% ipython --no-banner

In [1]: import numpy as np

In [2]: np.set_printoptions(precision=4, suppress=True, linewidth=100, legacy="1.25")

In [3]: data = np.cumsum(np.array([[-3, 1, 1, -1],
   ...:     [-3, 2, -2, 2],
   ...:     [0, 3, -3, -2],
   ...:     [2, 2, -1, 3],
   ...:     [-1, 1, -2, -3],
   ...:     [-2, 1, -2, 0],
   ...:     [-2, -2, 1, -2],
   ...:     [-2, 2, -3, -3],
   ...:     [1, 2, 1, 3],
   ...:     [-1, -3, 0, 2],
   ...:     [2, -2, 0, 0],
   ...:     [0, -2, -3, -3],
   ...:     [-3, 3, -3, -1],
   ...:     [3, 2, -1, 3],
   ...:     [3, 2, -1, -3],
   ...:     [-1, -3, 1, 3],
   ...:     [3, 2, -3, 0],
   ...:     [-1, -3, 0, -2],
   ...:     [-2, -2, -1, 2],
   ...:     [3, 3, -3, 0],
   ...:     [2, -2, 0, -2],
   ...:     [0, -3, 3, 3],
   ...:     [-2, 0, 1, -2],
   ...:     [-1, 2, 3, 3],
   ...:     [0, -2, 3, 3]]), axis=0)

In [4]: data
Out[4]: 
array([[ -3,   1,   1,  -1],
       [ -6,   3,  -1,   1],
       [ -6,   6,  -4,  -1],
       [ -4,   8,  -5,   2],
       [ -5,   9,  -7,  -1],
       [ -7,  10,  -9,  -1],
       [ -9,   8,  -8,  -3],
       [-11,  10, -11,  -6],
       [-10,  12, -10,  -3],
       [-11,   9, -10,  -1],
       [ -9,   7, -10,  -1],
       [ -9,   5, -13,  -4],
       [-12,   8, -16,  -5],
       [ -9,  10, -17,  -2],
       [ -6,  12, -18,  -5],
       [ -7,   9, -17,  -2],
       [ -4,  11, -20,  -2],
       [ -5,   8, -20,  -4],
       [ -7,   6, -21,  -2],
       [ -4,   9, -24,  -2],
       [ -2,   7, -24,  -4],
       [ -2,   4, -21,  -1],
       [ -4,   4, -20,  -3],
       [ -5,   6, -17,   0],
       [ -5,   4, -14,   3]])

In [5]: Y = np.c_[data[:, :2] @ np.array([[3, 0], [1, 2]]), np.array([1, 2, 2, -1, 1, -1, 1, 0, 1, 0, 1, 1, -1, -1, -1, 0, -2, 0, 1, 2, 0, 2, 0, -2, 0])]

In [6]: Y
Out[6]: 
array([[ -8,   2,   1],
       [-15,   6,   2],
       [-12,  12,   2],
       [ -4,  16,  -1],
       [ -6,  18,   1],
       [-11,  20,  -1],
       [-19,  16,   1],
       [-23,  20,   0],
       [-18,  24,   1],
       [-24,  18,   0],
       [-20,  14,   1],
       [-22,  10,   1],
       [-28,  16,  -1],
       [-17,  20,  -1],
       [ -6,  24,  -1],
       [-12,  18,   0],
       [ -1,  22,  -2],
       [ -7,  16,   0],
       [-15,  12,   1],
       [ -3,  18,   2],
       [  1,  14,   0],
       [ -2,   8,   2],
       [ -8,   8,   0],
       [ -9,  12,  -2],
       [-11,   8,   0]])

In [7]: np.linalg.matrix_rank(Y)
Out[7]: 3

In [8]: np.round(np.linalg.norm(Y - data @ np.linalg.lstsq(data, Y)[0], axis=0), 4) + 0
Out[8]: array([0.    , 0.    , 5.7296])

In [9]: np.linalg.norm(np.linalg.qr(data)[0].T @ Y, axis=0) ** 2 / ((Y ** 2).sum(axis=0) + 1e-12)
Out[9]: array([1.    , 1.    , 0.0881])

In [10]: np.linalg.matrix_rank(np.c_[data, Y])
Out[10]: 5

In [11]: np.round(np.linalg.lstsq(data, Y[:, 0])[0], 4) + 0
Out[11]: array([3., 1., 0., 0.])

In [12]: vec = np.array([-5, 2, -4, -4])

In [13]: y = data @ vec

In [14]: y
Out[14]: 
array([ 17,  36,  62,  48,  75,  95, 105, 143, 126, 117, 103, 123, 160, 141, 146, 129, 130, 137,
       139, 142, 136, 106, 120, 105,  77])

In [15]: rng = np.random.default_rng(27869)

In [16]: y = y + 0.02 * rng.normal(size=25)

In [17]: y
Out[17]: 
array([ 16.9892,  35.9775,  61.988 ,  48.0109,  75.0108,  94.9926, 104.9721, 143.019 , 126.0173,
       116.9922, 103.0281, 122.991 , 159.9657, 140.9917, 145.9847, 129.0678, 129.9963, 136.9805,
       139.0172, 141.9482, 136.0247, 106.0117, 119.9918, 104.9867,  77.0086])

In [18]: b, *_ = np.linalg.lstsq(data, y)

In [19]: [round(float(np.linalg.norm(np.linalg.solve(data.T @ data + lam * np.eye(4), data.T @ y))), 2) for lam in (0, 1, 10, 100)]
Out[19]: [7.81, 7.79, 7.62, 6.9]

In [20]: b
Out[20]: array([-4.9994,  2.0008, -4.    , -3.9987])

In [21]: round(float(np.linalg.norm(y - data @ b)), 4)
Out[21]: 0.1168

In [22]: Ac = data - data.mean(axis=0)

In [23]: left, sigma, Vh = np.linalg.svd(Ac, full_matrices=False)

In [24]: np.round(Ac.mean(axis=0), 4) + 0
Out[24]: array([0., 0., 0., 0.])

In [25]: np.searchsorted(np.cumsum(sigma ** 2) / (sigma ** 2).sum(), 0.9) + 1
Out[25]: 2

In [26]: sigma
Out[26]: array([35.0346, 17.4134,  9.9568,  7.6557])

In [27]: np.abs(Vh[-1])
Out[27]: array([0.4597, 0.0094, 0.1495, 0.8754])

In [28]: np.abs(left[:, 0]).argmax()
Out[28]: 0

In [29]: idx = data[:, 1] > np.median(data[:, 1])

In [30]: u = data[idx].mean(axis=0) - data[~idx].mean(axis=0)

In [31]: (((data - data.mean(axis=0)) @ u > 0) == idx).mean()
Out[31]: 0.8

In [32]: u
Out[32]: array([-1.5333,  4.4333, -1.4333, -0.9667])

In [33]: idx.astype(int)
Out[33]: array([0, 0, 0, 0, 1, 1, 0, 1, 1, 1, 0, 0, 0, 1, 1, 1, 1, 0, 0, 1, 0, 0, 0, 0, 0])
